$ ipython --no-banner

In [1]: import numpy as np

In [2]: from numpy import linalg as LA

In [3]: np.set_printoptions(precision=3, suppress=True, linewidth=200, legacy="1.25")

In [4]: B = np.array([[-2, 2, 2, -2, -1, 0, 1, -1, 1],
   ...:     [-1, -2, -1, 0, -1, -2, -2, 0, -1],
   ...:     [-1, 1, -2, -1, 1, -2, 0, -2, 1],
   ...:     [0, 2, -2, 2, 2, -1, -2, 1, 0],
   ...:     [-2, 1, -2, 0, 2, 2, 0, 2, -1],
   ...:     [0, 1, -1, 2, 2, -1, -2, -1, -1],
   ...:     [-1, 1, -2, -2, 2, -1, 0, 1, 1],
   ...:     [0, 2, 1, 0, 0, -2, 0, -2, 1],
   ...:     [-1, 0, -2, 2, -2, -2, -2, 0, 1]])

In [5]: cent = np.array([[6, 5], [2, 2]])

In [6]: X = np.block([[B, np.zeros((9, 2))], [np.zeros((2, 9)), cent]])

In [7]: X
Out[7]: 
array([[-2.,  2.,  2., -2., -1.,  0.,  1., -1.,  1.,  0.,  0.],
       [-1., -2., -1.,  0., -1., -2., -2.,  0., -1.,  0.,  0.],
       [-1.,  1., -2., -1.,  1., -2.,  0., -2.,  1.,  0.,  0.],
       [ 0.,  2., -2.,  2.,  2., -1., -2.,  1.,  0.,  0.,  0.],
       [-2.,  1., -2.,  0.,  2.,  2.,  0.,  2., -1.,  0.,  0.],
       [ 0.,  1., -1.,  2.,  2., -1., -2., -1., -1.,  0.,  0.],
       [-1.,  1., -2., -2.,  2., -1.,  0.,  1.,  1.,  0.,  0.],
       [ 0.,  2.,  1.,  0.,  0., -2.,  0., -2.,  1.,  0.,  0.],
       [-1.,  0., -2.,  2., -2., -2., -2.,  0.,  1.,  0.,  0.],
       [ 0.,  0.,  0.,  0.,  0.,  0.,  0.,  0.,  0.,  6.,  5.],
       [ 0.,  0.,  0.,  0.,  0.,  0.,  0.,  0.,  0.,  2.,  2.]])

In [8]: # splits into 2 blocks

In [9]: X @ X
Out[9]: 
array([[  0., -12.,  -9.,  -2.,  -4.,  -9.,  -4.,  -3.,   0.,   0.,   0.],
       [ 10.,  -4.,  12.,   1.,  -6.,  10.,   9.,   1.,   0.,   0.,   0.],
       [  0., -13.,  -1.,   0.,  -8.,   9.,   1.,  12.,  -4.,   0.,   0.],
       [ -2.,  -1.,   0.,   8.,  -2.,   3.,  -6.,   7.,  -6.,   0.,   0.],
       [  2.,   0.,  -3.,   8.,   9.,   2.,  -6.,   4.,  -8.,   0.,   0.],
       [ -1.,  -2.,  -1.,   5.,   2.,   9.,  -2.,   9.,  -7.,   0.,   0.],
       [ -2.,  -7.,   1.,   0.,  -6.,   5.,   1.,   6.,  -3.,   0.,   0.],
       [ -4.,  -9.,  -6.,  -3.,  -7.,  -2.,  -2.,   4.,   0.,   0.,   0.],
       [  9.,  -6.,   6.,  10., -11.,   0.,  -3.,   3.,   0.,   0.,   0.],
       [  0.,   0.,   0.,   0.,   0.,   0.,   0.,   0.,   0.,  46.,  40.],
       [  0.,   0.,   0.,   0.,   0.,   0.,   0.,   0.,   0.,  16.,  14.]])

In [10]: np.round(LA.det(X), 3)
Out[10]: -1560.0

In [11]: left, sv, Vh = LA.svd(X, full_matrices=False)

In [12]: np.round(np.sqrt((sv ** 2).sum()), 3), round(float(LA.norm(X)), 3)
Out[12]: (15.362, 15.362)

In [13]: sv / sv[0]
Out[13]: array([1.   , 0.915, 0.734, 0.713, 0.512, 0.378, 0.293, 0.209, 0.043, 0.029, 0.017])

In [14]: np.round(left.T @ left, 3) + 0
Out[14]: 
array([[1., 0., 0., 0., 0., 0., 0., 0., 0., 0., 0.],
       [0., 1., 0., 0., 0., 0., 0., 0., 0., 0., 0.],
       [0., 0., 1., 0., 0., 0., 0., 0., 0., 0., 0.],
       [0., 0., 0., 1., 0., 0., 0., 0., 0., 0., 0.],
       [0., 0., 0., 0., 1., 0., 0., 0., 0., 0., 0.],
       [0., 0., 0., 0., 0., 1., 0., 0., 0., 0., 0.],
       [0., 0., 0., 0., 0., 0., 1., 0., 0., 0., 0.],
       [0., 0., 0., 0., 0., 0., 0., 1., 0., 0., 0.],
       [0., 0., 0., 0., 0., 0., 0., 0., 1., 0., 0.],
       [0., 0., 0., 0., 0., 0., 0., 0., 0., 1., 0.],
       [0., 0., 0., 0., 0., 0., 0., 0., 0., 0., 1.]])

In [15]: left.shape, sv.shape, Vh.shape
Out[15]: ((11, 11), (11,), (11, 11))

In [16]: (sv > 1e-8).sum()
Out[16]: 11

In [17]: np.round(Vh @ Vh.T, 3) + 0
Out[17]: 
array([[1., 0., 0., 0., 0., 0., 0., 0., 0., 0., 0.],
       [0., 1., 0., 0., 0., 0., 0., 0., 0., 0., 0.],
       [0., 0., 1., 0., 0., 0., 0., 0., 0., 0., 0.],
       [0., 0., 0., 1., 0., 0., 0., 0., 0., 0., 0.],
       [0., 0., 0., 0., 1., 0., 0., 0., 0., 0., 0.],
       [0., 0., 0., 0., 0., 1., 0., 0., 0., 0., 0.],
       [0., 0., 0., 0., 0., 0., 1., 0., 0., 0., 0.],
       [0., 0., 0., 0., 0., 0., 0., 1., 0., 0., 0.],
       [0., 0., 0., 0., 0., 0., 0., 0., 1., 0., 0.],
       [0., 0., 0., 0., 0., 0., 0., 0., 0., 1., 0.],
       [0., 0., 0., 0., 0., 0., 0., 0., 0., 0., 1.]])

In [18]: sv
Out[18]: array([8.303, 7.597, 6.099, 5.922, 4.253, 3.141, 2.432, 1.734, 0.354, 0.241, 0.142])

In [19]: r0 = np.array([-5, 9, -9])

In [20]: np.convolve(X[1], r0)
Out[20]: array([ 5.,  1., -4.,  9., 14.,  1.,  1.,  0., 23., -9.,  9.,  0.,  0.])

In [21]: np.cross(X[1, :3], X[9, :3])
Out[21]: array([0., 0., 0.])

In [22]: rng = np.random.default_rng(77)

In [23]: z = rng.permutation(11)

In [24]: z
Out[24]: array([ 8,  6,  2,  1,  7, 10,  0,  5,  3,  4,  9])

In [25]: B = X[z][:, z]

In [26]: B
Out[26]: 
array([[ 1., -2., -2.,  0.,  0.,  0., -1., -2.,  2., -2.,  0.],
       [ 1.,  0., -2.,  1.,  1.,  0., -1., -1., -2.,  2.,  0.],
       [ 1.,  0., -2.,  1., -2.,  0., -1., -2., -1.,  1.,  0.],
       [-1., -2., -1., -2.,  0.,  0., -1., -2.,  0., -1.,  0.],
       [ 1.,  0.,  1.,  2., -2.,  0.,  0., -2.,  0.,  0.,  0.],
       [ 0.,  0.,  0.,  0.,  0.,  2.,  0.,  0.,  0.,  0.,  2.],
       [ 1.,  1.,  2.,  2., -1.,  0., -2.,  0., -2., -1.,  0.],
       [-1., -2., -1.,  1., -1.,  0.,  0., -1.,  2.,  2.,  0.],
       [ 0., -2., -2.,  2.,  1.,  0.,  0., -1.,  2.,  2.,  0.],
       [-1.,  0., -2.,  1.,  2.,  0., -2.,  2.,  0.,  2.,  0.],
       [ 0.,  0.,  0.,  0.,  0.,  5.,  0.,  0.,  0.,  0.,  6.]])

In [27]: np.sort(np.abs(LA.eigvals(B)))
Out[27]: array([0.258, 0.84 , 1.198, 1.198, 1.459, 1.459, 3.271, 4.079, 4.777, 4.777, 7.742])

In [28]: np.allclose(B, X)
Out[28]: False

In [29]: np.round(LA.det(B), 3), round(float(LA.det(X[z])), 3)
Out[29]: (-1560.0, -1560.0)
